In [1]: import numpy as np

In [2]: from numpy import linalg as LA

In [3]: np.set_printoptions(suppress=True, linewidth=200)

In [4]: def rnd(a):
   ...:     return np.round(a, 2) + 0
   ...: 

In [5]: W0 = np.array([[-2.28, 3.5, 3.66, -0.67, 1.38, -1.42, -0.9],
   ...:     [-1.44, 1.6, 2.0, 0.08, 0.8, -0.72, -0.72],
   ...:     [-1.47, -1.4, 1.27, 2.1, 1.66, 0.92, -1.38],
   ...:     [-1.11, 4.8, 1.85, -1.94, -1.3, -3.1, 0.12],
   ...:     [0.81, -1.1, -1.05, 0.01, -0.2, 0.64, 0.38],
   ...:     [-0.84, 0.4, 0.05, 1.01, -0.9, -1.11, -0.67],
   ...:     [-0.3, 2.0, 1.24, -1.34, 0.32, -0.66, 0.26]])

In [6]: rng = np.random.default_rng(4671)

In [7]: lab = rng.permutation(7)

In [8]: lab
Out[8]: array([3, 5, 4, 6, 0, 2, 1])

In [9]: M2 = W0[lab][:, lab]

In [10]: np.diag(M2)
Out[10]: array([-1.94, -1.11, -0.2 ,  0.26, -2.28,  1.27,  1.6 ])

In [11]: M2
Out[11]: 
array([[-1.94, -3.1 , -1.3 ,  0.12, -1.11,  1.85,  4.8 ],
       [ 1.01, -1.11, -0.9 , -0.67, -0.84,  0.05,  0.4 ],
       [ 0.01,  0.64, -0.2 ,  0.38,  0.81, -1.05, -1.1 ],
       [-1.34, -0.66,  0.32,  0.26, -0.3 ,  1.24,  2.  ],
       [-0.67, -1.42,  1.38, -0.9 , -2.28,  3.66,  3.5 ],
       [ 2.1 ,  0.92,  1.66, -1.38, -1.47,  1.27, -1.4 ],
       [ 0.08, -0.72,  0.8 , -0.72, -1.44,  2.  ,  1.6 ]])

In [12]: rnd(np.trace(M2))
Out[12]: np.float64(-2.4)

In [13]: left, sigma, vt = LA.svd(W0)

In [14]: np.argmax(sigma[:-1] / (sigma[1:] + 1e-6)) + 1
Out[14]: np.int64(3)

In [15]: rnd(sigma)
Out[15]: array([9.4 , 5.17, 2.38, 0.  , 0.  , 0.  , 0.  ])

In [16]: M2 = left[:, :3] @ np.diag(sigma[:3]) @ vt[:3]

In [17]: rnd(np.abs(W0 - M2).max())
Out[17]: np.float64(0.0)

In [18]: LA.matrix_rank(W0, rtol=0.05)
Out[18]: np.int64(3)

In [19]: rnd(LA.norm(W0 - M2, 2)), rnd(sigma[3])
Out[19]: (np.float64(0.0), np.float64(0.0))

In [20]: LA.matrix_rank(M2)
Out[20]: np.int64(3)

In [21]: rnd(np.trace(LA.pinv(W0) @ W0))
Out[21]: np.float64(3.0)

In [22]: rnd(W0 @ LA.pinv(W0) @ W0)
Out[22]: 
array([[-2.28,  3.5 ,  3.66, -0.67,  1.38, -1.42, -0.9 ],
       [-1.44,  1.6 ,  2.  ,  0.08,  0.8 , -0.72, -0.72],
       [-1.47, -1.4 ,  1.27,  2.1 ,  1.66,  0.92, -1.38],
       [-1.11,  4.8 ,  1.85, -1.94, -1.3 , -3.1 ,  0.12],
       [ 0.81, -1.1 , -1.05,  0.01, -0.2 ,  0.64,  0.38],
       [-0.84,  0.4 ,  0.05,  1.01, -0.9 , -1.11, -0.67],
       [-0.3 ,  2.  ,  1.24, -1.34,  0.32, -0.66,  0.26]])

In [23]: E = np.load("arr.npy")

In [24]: E
Out[24]: 
array([[6., 5., 0., 0., 5., 5., 5.],
       [5., 6., 0., 0., 5., 5., 5.],
       [0., 0., 6., 0., 0., 0., 0.],
       [0., 0., 0., 6., 0., 0., 0.],
       [5., 5., 0., 0., 6., 5., 5.],
       [5., 5., 0., 0., 5., 6., 5.],
       [5., 5., 0., 0., 5., 5., 6.]])

In [25]: M2 = np.array([[-2, 2, 1],
    ...:     [-2, 0, 1],
    ...:     [-1, 2, 2],
    ...:     [-2, -2, -2],
    ...:     [2, 2, -1],
    ...:     [1, 2, 1],
    ...:     [0, -1, 2]])

In [26]: np.einsum("ik,kj->ji", E, M2)
Out[26]: 
array([[ -7.,  -7.,  -6., -12.,  -3.,  -4.,  -5.],
       [ 27.,  25.,  12., -12.,  27.,  27.,  24.],
       [ 21.,  21.,  12., -12.,  19.,  21.,  22.]])

In [27]: np.einsum("ij->j", E)
Out[27]: array([26., 26.,  6.,  6., 26., 26., 26.])

In [28]: np.einsum("ij,ij->i", E, E)
Out[28]: array([136., 136.,  36.,  36., 136., 136., 136.])

In [29]: LA.matrix_rank(E @ M2)
Out[29]: np.int64(3)

In [30]: x0 = np.array([0, 3, -1, -2, -3, 1, -2])

In [31]: target = E @ x0

In [32]: beta, lr = np.zeros(7), 1 / LA.norm(E, 2) ** 2

In [33]: for i in range(8):
    ...:     beta -= lr * E.T @ (E @ beta - target)
    ...:     if i % 2 == 0: print(i, round(LA.norm(E @ beta - target), 2))
    ...: 
0 13.57
2 12.34
4 11.25
6 10.3

In [34]: rnd(beta)
Out[34]: array([-0.2 , -0.16, -0.35, -0.71, -0.23, -0.19, -0.22])

In [35]: f = np.array([0, 1, 1, 3, 3, 1, 0])

In [36]: M2 = E + np.outer(f, np.eye(7)[5])

In [37]: LA.matrix_rank(M2 - E)
Out[37]: np.int64(1)

In [38]: LA.matrix_rank(LA.inv(M2) - LA.inv(E), tol=1e-8)
Out[38]: np.int64(1)

In [39]: (LA.matrix_power((E != 0) + (E.T != 0) + np.eye(7), 7) > 0).astype(int)
Out[39]: 
array([[1, 1, 0, 0, 1, 1, 1],
       [1, 1, 0, 0, 1, 1, 1],
       [0, 0, 1, 0, 0, 0, 0],
       [0, 0, 0, 1, 0, 0, 0],
       [1, 1, 0, 0, 1, 1, 1],
       [1, 1, 0, 0, 1, 1, 1],
       [1, 1, 0, 0, 1, 1, 1]])

In [40]: np.flatnonzero(LA.matrix_power((E != 0) + (E.T != 0) + np.eye(7), 7)[6])
Out[40]: array([0, 1, 4, 5, 6])

In [41]: A = np.load("dump.npy")

In [42]: A
Out[42]: 
array([[-1.81, -0.53,  2.24,  1.73, -3.27,  5.52, -1.52],
       [-1.95, -3.45, -2.12,  2.04, -2.59,  1.53, -0.32],
       [ 2.02,  2.24, -0.37, -2.29,  1.64, -0.53,  0.23],
       [-2.04, -1.06,  4.42,  0.91,  3.52,  0.76, -0.75],
       [-2.17, -0.71, -2.69,  1.21,  2.85,  2.66,  0.06],
       [-1.03,  2.78, -3.12, -2.55, -0.73,  2.5 ,  0.5 ],
       [ 2.81, -0.78, -4.45, -2.22,  3.47,  5.18, -0.78],
       [ 1.68,  0.01, -2.5 ,  2.74, -1.  ,  1.77,  1.51],
       [ 0.42, -6.28, -1.95,  5.31, -0.21, -1.19, -0.98],
       [ 0.87, -2.63, -1.12, -1.05,  1.65,  1.7 ,  1.7 ],
       [-1.33,  0.45,  4.45,  0.59,  1.51,  5.17,  1.4 ],
       [-2.83,  1.63, -4.53, -0.4 ,  0.76, -2.55,  0.66],
       [-0.37, -1.26, -1.12,  0.34,  5.61,  1.77,  3.42],
       [-0.36,  0.52, -2.87, -0.18,  4.57, -4.46,  2.58],
       [-0.32,  3.14,  3.37,  0.77,  1.97,  3.75, -1.2 ],
       [ 1.34,  2.67,  1.32,  0.9 ,  2.53,  2.88, -3.15],
       [-0.37,  1.13, -6.16,  1.45,  3.12, -0.45,  0.55],
       [ 3.31,  1.54,  0.73, -2.34,  3.23, -0.11,  1.39],
       [-0.22, -2.6 ,  1.29, -0.75,  1.41, -0.49,  0.3 ],
       [ 1.27, -3.78,  2.15, -1.14,  0.28,  3.76,  4.59],
       [ 1.36, -0.69, -2.03,  0.36,  1.29, -0.16, -0.27],
       [ 1.9 ,  3.42,  0.19,  0.67, -0.95,  3.09,  1.99],
       [-0.66,  1.59, -0.04, -1.43,  1.04, -0.21, -0.21],
       [ 2.71, -1.87,  1.53,  1.74,  0.05,  1.98,  1.24],
       [-0.23,  1.95,  1.54,  2.52,  0.63, -3.63, -3.36],
       [ 0.92, -2.02, -1.45, -1.23, -3.75,  1.6 ,  1.73],
       [ 1.82,  3.31,  1.03,  0.09, -0.62,  3.15, -1.07],
       [ 2.43, -1.94, -1.62,  2.8 ,  0.68, -1.86, -2.59],
       [-1.96,  3.69,  4.69, -0.89, -3.11,  1.75,  2.77],
       [-0.21,  1.33,  1.99, -0.59, -1.58,  5.39, -2.22],
       [ 0.66, -4.85, -2.3 , -0.48,  2.65, -1.37, -0.8 ],
       [-2.18,  1.8 , -0.48,  2.58,  0.93,  2.82,  0.49],
       [-0.13, -0.43,  4.38,  0.22, -0.03, -1.41,  1.86],
       [ 1.78,  4.58,  0.34,  1.56, -2.14, -1.37, -0.68]])

In [43]: G = np.cov(A, rowvar=False)

In [44]: rnd(A.std(axis=0))
Out[44]: array([1.64, 2.57, 2.71, 1.73, 2.23, 2.53, 1.78])

In [45]: rnd(np.median(A, axis=0))
Out[45]: array([-0.17,  0.23, -0.2 ,  0.35,  0.84,  1.65,  0.26])

In [46]: cen = (A - A.mean(axis=0)) / A.std(axis=0)

In [47]: np.argwhere(np.abs(cen) > 2)
Out[47]: 
array([[ 8,  1],
       [ 8,  3],
       [12,  4],
       [13,  5],
       [16,  2],
       [19,  6],
       [24,  6],
       [25,  4]])

In [48]: rnd(cen.std(axis=0))
Out[48]: array([1., 1., 1., 1., 1., 1., 1.])

In [49]: beta = LA.lstsq(np.delete(cen, 3, axis=1), cen[:, 3])[0]

In [50]: np.abs(beta).argmax()
Out[50]: np.int64(5)

In [51]: cen = A - A.mean(axis=0)

In [52]: V = LA.svd(cen)[2][:1]

In [53]: M2 = cen - cen @ V.T @ V

In [54]: rnd((cen @ V.T).std(axis=0))
Out[54]: array([3.21])

In [55]: rnd(LA.norm(M2) / LA.norm(cen))
Out[55]: np.float64(0.84)

In [56]: rnd(np.cov(cen @ V.T, rowvar=False))
Out[56]: np.float64(10.61)

In [57]: rnd(M2.std(axis=0))
Out[57]: array([1.63, 2.22, 1.62, 1.71, 1.96, 1.93, 1.78])

In [58]: rnd(np.diag(V.T @ V))
Out[58]: array([0.  , 0.16, 0.46, 0.01, 0.11, 0.26, 0.  ])

In [59]: LA.norm(M2, axis=1).round(6).argmax()
Out[59]: np.int64(6)

In [60]: cen = A - A.mean(axis=0)

In [61]: left, sigma, vt = LA.svd(cen, full_matrices=False)

In [62]: np.abs(left[:, 0]).argmax()
Out[62]: np.int64(28)

In [63]: rnd((sigma ** 2).sum() ** 2 / (sigma ** 4).sum())
Out[63]: np.float64(5.41)

In [64]: np.abs(vt[0]).argmax()
Out[64]: np.int64(2)

In [65]: F = np.tril(np.array([[0, 3, 1], [0, 1, 5], [2, 1, 0]]), -1) + np.eye(3, dtype=int)

In [66]: F
Out[66]: 
array([[1, 0, 0],
       [0, 1, 0],
       [2, 1, 1]])

In [67]: evals, V = LA.eig(F)

In [68]: evals
Out[68]: array([1., 1., 1.])

In [69]: F @ V[:, 0] - evals[0] * V[:, 0]
Out[69]: array([0., 0., 0.])

In [70]: rnd(np.sort(LA.eigvals(F.T)))
Out[70]: array([1., 1., 1.])

In [71]: x0 = np.array([-1, 0, 1])

In [72]: target = F @ x0

In [73]: beta, lr = np.zeros(3), 1 / LA.norm(F, 2) ** 2

In [74]: for i in range(12):
    ...:     beta -= lr * F.T @ (F @ beta - target)
    ...:     if i % 2 == 0: print(i, round(LA.norm(F @ beta - target), 2))
    ...: 
0 0.6
2 0.53
4 0.48
6 0.44
8 0.41
10 0.39

In [75]: rnd(beta)
Out[75]: array([-0.66,  0.09,  0.1 ])

In [76]: rnd(LA.cond(F))
Out[76]: np.float64(6.85)

In [77]: f, g = F[1], F[0]

In [78]: f @ g
Out[78]: np.int64(0)

In [79]: p = (f @ g) / (f @ f) * f

In [80]: np.outer(f, g)
Out[80]: 
array([[0, 0, 0],
       [1, 0, 0],
       [0, 0, 0]])

In [81]: rnd(np.sort(np.abs(LA.eigvals(W0))))
Out[81]: array([0.  , 0.  , 0.  , 0.  , 0.18, 3.2 , 3.2 ])

In [82]: rnd((W0 - W0.T) / 2)
Out[82]: 
array([[ 0.  ,  2.47,  2.56,  0.22,  0.28, -0.29, -0.3 ],
       [-2.47,  0.  ,  1.7 , -2.36,  0.95, -0.56, -1.36],
       [-2.56, -1.7 ,  0.  ,  0.12,  1.36,  0.44, -1.31],
       [-0.22,  2.36, -0.12,  0.  , -0.66, -2.06,  0.73],
       [-0.28, -0.95, -1.36,  0.66,  0.  ,  0.77,  0.03],
       [ 0.29,  0.56, -0.44,  2.06, -0.77,  0.  , -0.01],
       [ 0.3 ,  1.36,  1.31, -0.73, -0.03,  0.01,  0.  ]])

In [83]: np.allclose(W0 @ W0.T, W0.T @ W0)
Out[83]: False

In [84]: rnd(np.sort(np.abs(LA.eigvals(F))))
Out[84]: array([1., 1., 1.])

In [85]: np.allclose(F, F.T)
Out[85]: False

In [86]: rnd(LA.det(F))
Out[86]: np.float64(1.0)

In [87]: rnd(np.abs(LA.eigvals(F)).max())
Out[87]: np.float64(1.0)

In [88]: (F + F.T) / 2
Out[88]: 
array([[1. , 0. , 1. ],
       [0. , 1. , 0.5],
       [1. , 0.5, 1. ]])

In [89]: LA.matrix_power(F, 2)
Out[89]: 
array([[1, 0, 0],
       [0, 1, 0],
       [4, 2, 1]])

In [90]: arr = np.load("layer8.npy")

In [91]: arr
Out[91]: 
array([[ 0,  2,  5,  5, -5,  0, -1,  4],
       [ 0,  0,  0,  3,  4,  5,  4,  0],
       [ 0,  0, -5,  3, -4, -2,  0, -2],
       [ 0,  0,  0,  0, -3,  4,  5,  0],
       [ 0,  0,  0,  0,  2, -4, -5,  2],
       [ 0,  0,  0,  0,  0, -3, -4, -4],
       [ 0,  0,  0,  0,  0,  0, -5, -1],
       [ 0,  0,  0,  0,  0,  0,  0, -3]])

In [92]: rnd(LA.norm(arr[1] - arr[7]))
Out[92]: np.float64(8.66)

In [93]: rnd(LA.norm(arr[1], 1)), rnd(LA.norm(arr[1], np.inf))
Out[93]: (np.float64(16.0), np.float64(5.0))

In [94]: rnd(LA.norm(arr, axis=0))
Out[94]: array([ 0.  ,  2.  ,  7.07,  6.56,  8.37,  8.37, 10.39,  7.07])

In [95]: data = np.load("block14.npy")

In [96]: data
Out[96]: 
array([[ 4, -2,  0, -2, -2,  2,  4],
       [-2,  5, -4, -3,  3, -3,  0],
       [ 0, -4,  4,  4, -2,  2, -2],
       [-2, -3,  4,  5, -1,  1, -4],
       [-2,  3, -2, -1,  2, -2, -1],
       [ 2, -3,  2,  1, -2,  2,  1],
       [ 4,  0, -2, -4, -1,  1,  5]])

In [97]: W = np.array([[0, 0], [1, 1], [1, 0], [0, 1], [1, 2], [0, 1], [1, 0]])

In [98]: beta = np.array([1, -2])

In [99]: hid = np.maximum(data @ W + beta, 0)

In [100]: LA.matrix_rank(hid)
Out[100]: np.int64(2)

In [101]: hid
Out[101]: 
array([[1, 0],
       [5, 3],
       [0, 0],
       [0, 0],
       [3, 2],
       [0, 0],
       [3, 0]])

In [102]: W2 = np.array([[2, 8], [-5, 9]])

In [103]: hid @ W2
Out[103]: 
array([[ 2,  8],
       [-5, 67],
       [ 0,  0],
       [ 0,  0],
       [-4, 42],
       [ 0,  0],
       [ 6, 24]])

In [104]: (hid @ W2).round(6).argmax(axis=1)
Out[104]: array([1, 1, 0, 0, 1, 0, 1])

In [105]: f = np.array([2, -2, -1, 1, 0, 2, 0])

In [106]: m1 = np.outer(rng.normal(size=12), f) + 0.02 * rng.normal(size=(12, 7))

In [107]: rnd(m1)
Out[107]: 
array([[-0.99,  0.99,  0.49, -0.52, -0.03, -0.98,  0.03],
       [-4.39,  4.37,  2.17, -2.18,  0.03, -4.35,  0.  ],
       [-1.52,  1.49,  0.72, -0.73, -0.02, -1.46,  0.04],
       [ 2.23, -2.21, -1.14,  1.11, -0.01,  2.28, -0.03],
       [-0.17,  0.15,  0.1 , -0.05,  0.  , -0.15, -0.02],
       [-1.91,  1.92,  0.94, -0.95, -0.02, -1.88, -0.01],
       [ 1.48, -1.5 , -0.73,  0.73, -0.01,  1.44, -0.01],
       [ 1.92, -1.88, -0.97,  0.93,  0.  ,  1.9 , -0.03],
       [-1.31,  1.3 ,  0.66, -0.67, -0.02, -1.33,  0.02],
       [ 0.52, -0.47, -0.26,  0.27, -0.01,  0.51, -0.01],
       [ 1.9 , -1.84, -0.95,  0.94,  0.01,  1.91, -0.01],
       [ 2.07, -2.05, -1.01,  1.02, -0.03,  2.05, -0.01]])

In [108]: M2 = np.c_[m1[:, :3] @ np.array([[2, 1, -2], [2, 2, 0], [-1, -2, 0]]), np.array([4, 3, 8, 7, 0, 5, 9, 3, 5, 3, 9, 3])]

In [109]: rnd(M2)
Out[109]: 
array([[-0.48,  0.02,  1.98,  4.  ],
       [-2.21,  0.02,  8.79,  3.  ],
       [-0.77,  0.03,  3.04,  8.  ],
       [ 1.18,  0.09, -4.46,  7.  ],
       [-0.14, -0.07,  0.34,  0.  ],
       [-0.94,  0.03,  3.83,  5.  ],
       [ 0.69, -0.06, -2.96,  9.  ],
       [ 1.06,  0.1 , -3.84,  3.  ],
       [-0.69, -0.04,  2.63,  5.  ],
       [ 0.36,  0.1 , -1.04,  3.  ],
       [ 1.08,  0.13, -3.8 ,  9.  ],
       [ 1.05, -0.01, -4.14,  3.  ]])

In [110]: rnd(LA.norm(LA.qr(m1)[0].T @ M2, axis=0) ** 2 / ((M2 ** 2).sum(axis=0) + 1e-12))
Out[110]: array([1.  , 1.  , 1.  , 0.52])

In [111]: rnd(LA.norm(M2 - m1 @ LA.lstsq(m1, M2)[0], axis=0))
Out[111]: array([ 0.  ,  0.  ,  0.  , 13.48])

In [112]: M2 = m1 / LA.norm(m1, axis=1, keepdims=True)

In [113]: G = M2 @ M2.T

In [114]: rnd(np.degrees(np.arccos(np.clip(G[1, 10], -1, 1))))
Out[114]: np.float64(178.9)

In [115]: rnd(G)
Out[115]: 
array([[ 1.  ,  1.  ,  1.  , -1.  ,  0.99,  1.  , -1.  , -1.  ,  1.  , -1.  , -1.  , -1.  ],
       [ 1.  ,  1.  ,  1.  , -1.  ,  0.99,  1.  , -1.  , -1.  ,  1.  , -1.  , -1.  , -1.  ],
       [ 1.  ,  1.  ,  1.  , -1.  ,  0.99,  1.  , -1.  , -1.  ,  1.  , -1.  , -1.  , -1.  ],
       [-1.  , -1.  , -1.  ,  1.  , -0.99, -1.  ,  1.  ,  1.  , -1.  ,  1.  ,  1.  ,  1.  ],
       [ 0.99,  0.99,  0.99, -0.99,  1.  ,  0.99, -0.99, -0.99,  0.99, -0.99, -0.99, -0.99],
       [ 1.  ,  1.  ,  1.  , -1.  ,  0.99,  1.  , -1.  , -1.  ,  1.  , -1.  , -1.  , -1.  ],
       [-1.  , -1.  , -1.  ,  1.  , -0.99, -1.  ,  1.  ,  1.  , -1.  ,  1.  ,  1.  ,  1.  ],
       [-1.  , -1.  , -1.  ,  1.  , -0.99, -1.  ,  1.  ,  1.  , -1.  ,  1.  ,  1.  ,  1.  ],
       [ 1.  ,  1.  ,  1.  , -1.  ,  0.99,  1.  , -1.  , -1.  ,  1.  , -1.  , -1.  , -1.  ],
       [-1.  , -1.  , -1.  ,  1.  , -0.99, -1.  ,  1.  ,  1.  , -1.  ,  1.  ,  1.  ,  1.  ],
       [-1.  , -1.  , -1.  ,  1.  , -0.99, -1.  ,  1.  ,  1.  , -1.  ,  1.  ,  1.  ,  1.  ],
       [-1.  , -1.  , -1.  ,  1.  , -0.99, -1.  ,  1.  ,  1.  , -1.  ,  1.  ,  1.  ,  1.  ]])

In [116]: np.argwhere(np.triu(np.abs(G) > 0.95, 1))
Out[116]: 
array([[ 0,  1],
       [ 0,  2],
       [ 0,  3],
       [ 0,  4],
       [ 0,  5],
       [ 0,  6],
       [ 0,  7],
       [ 0,  8],
       [ 0,  9],
       [ 0, 10],
       [ 0, 11],
       [ 1,  2],
       [ 1,  3],
       [ 1,  4],
       [ 1,  5],
       [ 1,  6],
       [ 1,  7],
       [ 1,  8],
       [ 1,  9],
       [ 1, 10],
       [ 1, 11],
       [ 2,  3],
       [ 2,  4],
       [ 2,  5],
       [ 2,  6],
       [ 2,  7],
       [ 2,  8],
       [ 2,  9],
       [ 2, 10],
       [ 2, 11],
       [ 3,  4],
       [ 3,  5],
       [ 3,  6],
       [ 3,  7],
       [ 3,  8],
       [ 3,  9],
       [ 3, 10],
       [ 3, 11],
       [ 4,  5],
       [ 4,  6],
       [ 4,  7],
       [ 4,  8],
       [ 4,  9],
       [ 4, 10],
       [ 4, 11],
       [ 5,  6],
       [ 5,  7],
       [ 5,  8],
       [ 5,  9],
       [ 5, 10],
       [ 5, 11],
       [ 6,  7],
       [ 6,  8],
       [ 6,  9],
       [ 6, 10],
       [ 6, 11],
       [ 7,  8],
       [ 7,  9],
       [ 7, 10],
       [ 7, 11],
       [ 8,  9],
       [ 8, 10],
       [ 8, 11],
       [ 9, 10],
       [ 9, 11],
       [10, 11]])
